$ python3 -q
>>> import numpy as np
>>> from numpy import linalg as LA
>>> np.set_printoptions(precision=1, suppress=True, linewidth=200)
>>> rd = lambda a: np.round(a, 1) + 0
>>> Q, _ = LA.qr(np.array([[0.1, -0.1, 1.0, -0.6, -1.2, 0.8, -0.5],
...     [0.0, -0.8, -1.7, 0.2, -0.5, 0.1, -1.3],
...     [1.3, -1.6, 0.5, 1.0, 0.9, 1.2, -0.2],
...     [-0.4, 0.4, -0.3, 0.2, 0.9, 0.1, 0.5],
...     [0.4, 0.0, 1.1, -0.4, 1.2, 1.3, 0.0],
...     [1.1, 0.1, 1.0, -0.5, 2.6, 0.5, -1.7],
...     [0.8, 0.5, -0.3, -1.5, -0.5, -1.6, 0.0]]))
>>> arr = 4 * Q
>>> rd(arr)
array([[-0.2, -0.1, -1.8,  2.8,  0.3,  1. , -1.9],
       [ 0. , -1.9,  2.5,  1.4, -2. , -0.2, -0.5],
       [-2.6, -2.4, -0.4, -0.9,  1. ,  1.1,  0.3],
       [ 0.8,  0.5,  0.3, -1.3, -1.2,  3.3, -0.7],
       [-0.8,  0.4, -1.5,  0.9, -2.2,  0.4,  2.7],
       [-2.2,  1.4, -0.2, -1. , -1.7, -1.1, -1.9],
       [-1.6,  2. ,  2.1,  1.3,  1.3,  1. ,  0.7]])
>>> x0 = np.array([1, 5, 1, 1, 5, 1, 2])
>>> y = arr @ x0
>>> beta, lr = np.zeros(7), 1 / LA.norm(arr, 2) ** 2
>>> for i in range(30):
...     beta -= lr * arr.T @ (arr @ beta - y)
...     if i % 10 == 0: print(i, round(LA.norm(arr @ beta - y), 1))
... 
0 0.0
10 0.0
20 0.0
>>> rd(LA.cond(arr))
np.float64(1.0)
>>> rd(beta)
array([1., 5., 1., 1., 5., 1., 2.])
>>> t3 = np.stack([arr, -1 * arr, arr[::-1]])
>>> rd(t3.sum(axis=0))
array([[-1.6,  2. ,  2.1,  1.3,  1.3,  1. ,  0.7],
       [-2.2,  1.4, -0.2, -1. , -1.7, -1.1, -1.9],
       [-0.8,  0.4, -1.5,  0.9, -2.2,  0.4,  2.7],
       [ 0.8,  0.5,  0.3, -1.3, -1.2,  3.3, -0.7],
       [-2.6, -2.4, -0.4, -0.9,  1. ,  1.1,  0.3],
       [ 0. , -1.9,  2.5,  1.4, -2. , -0.2, -0.5],
       [-0.2, -0.1, -1.8,  2.8,  0.3,  1. , -1.9]])
>>> LA.matrix_rank(t3)
array([7, 7, 7])
>>> LA.matrix_rank(t3.reshape(3, -1))
np.int64(2)
>>> (t3 @ arr.T).shape
(3, 7, 7)
>>> x0 = np.array([-4, 7, 2, 1, 9, -1, 8])
>>> y = arr @ x0
>>> rd(y)
array([-15.1, -28.4,   1.8, -20.8,   5.5, -12.5,  42.4])
>>> rd(LA.solve(arr, y))
array([-4.,  7.,  2.,  1.,  9., -1.,  8.])
>>> rd(LA.solve(arr, arr[:, 0]))
array([1., 0., 0., 0., 0., 0., 0.])
>>> np.count_nonzero(arr)
np.int64(48)
>>> rd(np.diff(arr, axis=0))
array([[ 0.2, -1.8,  4.2, -1.4, -2.3, -1.2,  1.5],
       [-2.6, -0.5, -2.9, -2.3,  3. ,  1.4,  0.7],
       [ 3.5,  2.9,  0.7, -0.4, -2.2,  2.2, -1. ],
       [-1.6, -0.1, -1.8,  2.3, -0.9, -2.9,  3.4],
       [-1.4,  1. ,  1.2, -1.9,  0.5, -1.6, -4.6],
       [ 0.6,  0.6,  2.3,  2.3,  3. ,  2.2,  2.6]])
>>> arr.shape
(7, 7)
>>> np.zeros(7, 7)
Traceback (most recent call last):
  File "<python-input-26>", line 1, in <module>
    np.zeros(7, 7)
    ~~~~~~~~^^^^^^
TypeError: Cannot interpret '7' as a data type
>>> rd(np.abs(arr).max())
np.float64(3.3)
>>> X = np.loadtxt("mat.csv", delimiter=",")
>>> X
array([[ 1.,  1., -1., -1.,  1.,  1., -1., -1.],
       [ 1., -1., -1.,  1.,  1., -1., -1.,  1.],
       [ 1.,  1.,  1.,  1.,  1.,  1.,  1.,  1.],
       [ 1.,  1., -1., -1., -1., -1.,  1.,  1.],
       [ 1.,  1.,  1.,  1., -1., -1., -1., -1.],
       [ 1., -1., -1.,  1., -1.,  1.,  1., -1.],
       [ 1., -1.,  1., -1.,  1., -1.,  1., -1.]])
>>> other = X / np.sqrt((X ** 2).mean(axis=1, keepdims=True))
>>> X - X.mean(axis=1, keepdims=True)
array([[ 1.,  1., -1., -1.,  1.,  1., -1., -1.],
       [ 1., -1., -1.,  1.,  1., -1., -1.,  1.],
       [ 0.,  0.,  0.,  0.,  0.,  0.,  0.,  0.],
       [ 1.,  1., -1., -1., -1., -1.,  1.,  1.],
       [ 1.,  1.,  1.,  1., -1., -1., -1., -1.],
       [ 1., -1., -1.,  1., -1.,  1.,  1., -1.],
       [ 1., -1.,  1., -1.,  1., -1.,  1., -1.]])
>>> LA.matrix_rank(X - X.mean(axis=1, keepdims=True))
np.int64(6)
>>> U, sig, VT = LA.svd(X, full_matrices=False)
>>> U.shape, sig.shape, VT.shape
((7, 7), (7,), (7, 8))
>>> rd(sig / sig[0])
array([1., 1., 1., 1., 1., 1., 1.])
>>> rd(U.T @ X @ VT.T)
array([[2.8, 0. , 0. , 0. , 0. , 0. , 0. ],
       [0. , 2.8, 0. , 0. , 0. , 0. , 0. ],
       [0. , 0. , 2.8, 0. , 0. , 0. , 0. ],
       [0. , 0. , 0. , 2.8, 0. , 0. , 0. ],
       [0. , 0. , 0. , 0. , 2.8, 0. , 0. ],
       [0. , 0. , 0. , 0. , 0. , 2.8, 0. ],
       [0. , 0. , 0. , 0. , 0. , 0. , 2.8]])
>>> rd(np.cumsum(sig ** 2) / np.sum(sig ** 2))
array([0.1, 0.3, 0.4, 0.6, 0.7, 0.9, 1. ])
>>> rd(VT @ VT.T)
array([[1., 0., 0., 0., 0., 0., 0.],
       [0., 1., 0., 0., 0., 0., 0.],
       [0., 0., 1., 0., 0., 0., 0.],
       [0., 0., 0., 1., 0., 0., 0.],
       [0., 0., 0., 0., 1., 0., 0.],
       [0., 0., 0., 0., 0., 1., 0.],
       [0., 0., 0., 0., 0., 0., 1.]])
